$ python -q
>>> import numpy as np
>>> from numpy import linalg as LA
>>> np.set_printoptions(precision=3, suppress=True, linewidth=120)
>>> tidy = lambda a: np.round(a, 3) + 0
>>> feats = np.array([[5, 2, 1, 1, 0, 1, 5, 2],
...     [0, 3, 5, 3, 0, 3, 5, 4],
...     [4, 0, 5, 5, 1, 0, 3, 2],
...     [1, 4, 0, 1, 5, 3, 2, 4],
...     [5, 2, 5, 4, 3, 2, 4, 4],
...     [1, 0, 5, 2, 4, 4, 2, 1],
...     [3, 1, 4, 3, 0, 1, 0, 3],
...     [0, 0, 5, 1, 5, 3, 4, 1],
...     [5, 1, 3, 3, 5, 2, 0, 2],
...     [3, 2, 0, 3, 3, 2, 0, 3],
...     [1, 0, 3, 2, 4, 2, 0, 3]])
>>> feats[:, 7] = 2 * feats[:, 5]
>>> print(feats)
[[5 2 1 1 0 1 5 2]
 [0 3 5 3 0 3 5 6]
 [4 0 5 5 1 0 3 0]
 [1 4 0 1 5 3 2 6]
 [5 2 5 4 3 2 4 4]
 [1 0 5 2 4 4 2 8]
 [3 1 4 3 0 1 0 2]
 [0 0 5 1 5 3 4 6]
 [5 1 3 3 5 2 0 4]
 [3 2 0 3 3 2 0 4]
 [1 0 3 2 4 2 0 4]]
>>> left, sig, vt = LA.svd(feats)
>>> vecs = vt[:(sig > 1e-8).sum()]
>>> rng = np.random.default_rng(61099)
>>> vec = feats[9] + 4 * feats[4] + rng.integers(2) * np.eye(8)[5]
>>> print(vec)
[23. 10. 20. 19. 15. 10. 16. 20.]
>>> print(LA.matrix_rank(np.vstack([feats, vec])))
7
>>> print(tidy(np.diag(vecs.T @ vecs)))
[1.  1.  1.  1.  1.  0.2 1.  0.8]
>>> print(tidy(LA.norm(vec - vecs.T @ vecs @ vec)))
0.0
>>> print(LA.matrix_rank(feats, rtol=0.1))
6
>>> print(tidy(LA.norm(feats, 2) / LA.norm(feats)))
0.868
>>> print(LA.cond(feats) > 100)
True
>>> r = LA.matrix_rank(feats)
>>> print(r)
7
>>> null = LA.svd(feats)[2][r:].T
>>> print(LA.matrix_rank(feats.T @ feats), LA.matrix_rank(feats @ feats.T))
7 7
>>> print(tidy(null[:, 0] / null[np.abs(null[:, 0]).round(6).argmax(), 0]))
[ 0.   0.   0.   0.   0.   1.   0.  -0.5]
>>> print([int(LA.matrix_rank(feats[:i])) for i in range(1, len(feats) + 1)])
[1, 2, 3, 4, 5, 6, 7, 7, 7, 7, 7]
>>> print(tidy(null @ null.T))
[[ 0.   0.   0.   0.   0.   0.   0.   0. ]
 [ 0.   0.   0.   0.   0.   0.   0.   0. ]
 [ 0.   0.   0.   0.   0.   0.   0.   0. ]
 [ 0.   0.   0.   0.   0.   0.   0.   0. ]
 [ 0.   0.   0.   0.   0.   0.   0.   0. ]
 [ 0.   0.   0.   0.   0.   0.8  0.  -0.4]
 [ 0.   0.   0.   0.   0.   0.   0.   0. ]
 [ 0.   0.   0.   0.   0.  -0.4  0.   0.2]]
>>> print(null.shape)
(8, 1)
>>> print(tidy(feats @ null))
[[0.]
 [0.]
 [0.]
 [0.]
 [0.]
 [0.]
 [0.]
 [0.]
 [0.]
 [0.]
 [0.]]
>>> print([int(LA.matrix_rank(np.delete(feats, i, axis=0))) for i in range(11)])
[7, 7, 7, 7, 7, 7, 7, 7, 7, 7, 7]
>>> t = rng.uniform(0, 2 * np.pi, 23)
>>> q, _ = LA.qr(np.array([[0.5, 1.7], [-0.3, 0.3], [-1.8, 2.9], [-1.0, -0.8]]))
>>> data = 10 * np.c_[np.cos(t), np.sin(t)] @ q.T
>>> print(tidy(data))
[[ 5.826  0.643  7.308 -3.5  ]
 [ 2.303  1.242  9.635  0.561]
 [-4.88   1.211  5.834  6.378]
 [-0.286  1.401  9.433  2.995]
 [ 1.801  1.287  9.694  1.061]
 [ 6.339  0.48   6.45  -4.241]
 [-0.163  1.398  9.47   2.887]
 [-0.219 -1.384 -9.568 -2.547]
 [ 7.313 -0.137  2.721 -6.253]
 [-3.16   1.367  7.764  5.279]
 [-7.332  0.321 -1.472  6.631]
 [ 6.617  0.371  5.844 -4.683]
 [ 6.767 -0.776 -1.921 -7.065]
 [ 1.994  1.27   9.677  0.871]
 [ 4.011 -1.307 -6.923 -5.855]
 [ 7.041 -0.64  -0.85  -7.021]
 [ 7.009  0.168  4.651 -5.404]
 [-4.182  1.291  6.729  5.964]
 [-7.337  0.216 -2.189  6.429]
 [-1.072 -1.34  -9.693 -1.762]
 [ 6.9   -0.716 -1.446 -7.056]
 [ 3.949  1.035  9.05  -1.192]
 [ 6.695  0.336  5.646 -4.815]]
>>> print([round(float(x), 3) for x in LA.svd(data, compute_uv=False)[:3]])
[34.857, 32.939, 0.0]
>>> print(np.argsort(-LA.norm(data, axis=0).round(6), kind="stable")[:3])
[2 0 3]
>>> Xc = data - data.mean(axis=0)
>>> left, sig, vt = LA.svd(Xc, full_matrices=False)
>>> print(tidy(vt[0] * np.sign(vt[0, np.abs(vt[0]).argmax()])))
[-0.519  0.117  0.537  0.654]
>>> print(np.abs(vt[0]).argmax())
3
>>> print(tidy(sig))
[32.951 29.122  0.     0.   ]
>>> left, sig, vt = LA.svd(data)
>>> vecs = vt[:(sig > 1e-8).sum()]
>>> vec = data[12] + -2 * data[5] + rng.integers(2) * np.eye(4)[3]
>>> print(tidy(vec))
[ -5.912  -1.736 -14.82    1.417]
>>> print(tidy(LA.norm(vec - vecs.T @ vecs @ vec)))
0.0
>>> print(np.allclose(vecs.T @ vecs @ vec, vec))
True
>>> print(LA.matrix_rank(np.vstack([data, vec])))
2
>>> left, sig, vt = LA.svd(data)
>>> print(np.argmax(sig[:-1] / (sig[1:] + 1e-6)) + 1)
2
>>> print(tidy(sig))
[34.857 32.939  0.     0.   ]
>>> M2 = left[:, :2] @ np.diag(sig[:2]) @ vt[:2]
>>> print(LA.matrix_rank(data, rtol=0.05))
2
>>> print(tidy(M2))
[[ 5.826  0.643  7.308 -3.5  ]
 [ 2.303  1.242  9.635  0.561]
 [-4.88   1.211  5.834  6.378]
 [-0.286  1.401  9.433  2.995]
 [ 1.801  1.287  9.694  1.061]
 [ 6.339  0.48   6.45  -4.241]
 [-0.163  1.398  9.47   2.887]
 [-0.219 -1.384 -9.568 -2.547]
 [ 7.313 -0.137  2.721 -6.253]
 [-3.16   1.367  7.764  5.279]
 [-7.332  0.321 -1.472  6.631]
 [ 6.617  0.371  5.844 -4.683]
 [ 6.767 -0.776 -1.921 -7.065]
 [ 1.994  1.27   9.677  0.871]
 [ 4.011 -1.307 -6.923 -5.855]
 [ 7.041 -0.64  -0.85  -7.021]
 [ 7.009  0.168  4.651 -5.404]
 [-4.182  1.291  6.729  5.964]
 [-7.337  0.216 -2.189  6.429]
 [-1.072 -1.34  -9.693 -1.762]
 [ 6.9   -0.716 -1.446 -7.056]
 [ 3.949  1.035  9.05  -1.192]
 [ 6.695  0.336  5.646 -4.815]]
>>> print(LA.matrix_rank(M2))
2
>>> print(tidy(LA.norm(data - M2) / LA.norm(data)))
0.0
>>> X = np.array([[1, -3, 9, -27],
...     [1, -2, 4, -8],
...     [1, -1, 1, -1],
...     [1, 0, 0, 0],
...     [1, 1, 1, 1],
...     [1, 2, 4, 8],
...     [1, 3, 9, 27],
...     [1, 4, 16, 64]])
>>> vec = np.array([3, 2, 1, 2])
>>> y = X @ vec
>>> print(tidy(LA.lstsq(X, y)[0]))
[3. 2. 1. 2.]
>>> y = y + 0.3 * rng.normal(size=8)
>>> print(tidy(y))
[-48.127 -13.001  -0.298   2.978   8.272  27.47   71.937 154.856]
>>> coef, *_ = LA.lstsq(X, y)
>>> print(coef.round())
[3. 2. 1. 2.]
>>> print(tidy(X.T @ (y - X @ coef)))
[0. 0. 0. 0.]
>>> print(tidy(coef))
[3.04  2.178 1.001 1.985]
>>> print([round(float(LA.norm(LA.solve(X.T @ X + lam * np.eye(4), X.T @ y))), 2) for lam in (0, 1, 10, 100)])
[4.35, 3.86, 2.76, 2.38]
>>> q, R = LA.qr(X)
>>> print(tidy(np.abs(np.diag(R))))
[ 2.828  6.481 12.961 24.372]
>>> print(tidy(LA.norm(X, "nuc")))
97.562
>>> print(tidy(LA.norm(X[2], 1)), tidy(LA.norm(X[2], np.inf)))
4.0 1.0
>>> print(tidy(LA.norm(X, 1)), tidy(LA.norm(X, np.inf)))
136.0 85.0
>>> def softmax(z):
...     e = np.exp(z - z.max(axis=-1, keepdims=True))
...     return e / e.sum(axis=-1, keepdims=True)
... 
>>> print(tidy(softmax(X[6])))
[0. 0. 0. 1.]
>>> print(tidy(softmax(10 * X[6])))
[0. 0. 0. 1.]
>>> print(tidy(softmax(X).sum(axis=1)))
[1. 1. 1. 1. 1. 1. 1. 1.]
>>> att = X @ X.T / np.sqrt(4)
>>> print(tidy(softmax(att + np.triu(np.full(att.shape, -np.inf), 1))))
[[1.    0.    0.    0.    0.    0.    0.    0.   ]
 [1.    0.    0.    0.    0.    0.    0.    0.   ]
 [1.    0.    0.    0.    0.    0.    0.    0.   ]
 [0.25  0.25  0.25  0.25  0.    0.    0.    0.   ]
 [0.    0.008 0.099 0.163 0.73  0.    0.    0.   ]
 [0.    0.    0.    0.    0.    1.    0.    0.   ]
 [0.    0.    0.    0.    0.    0.    1.    0.   ]
 [0.    0.    0.    0.    0.    0.    0.    1.   ]]
>>> print(softmax(att)[6] @ X)
[ 1.  4. 16. 64.]
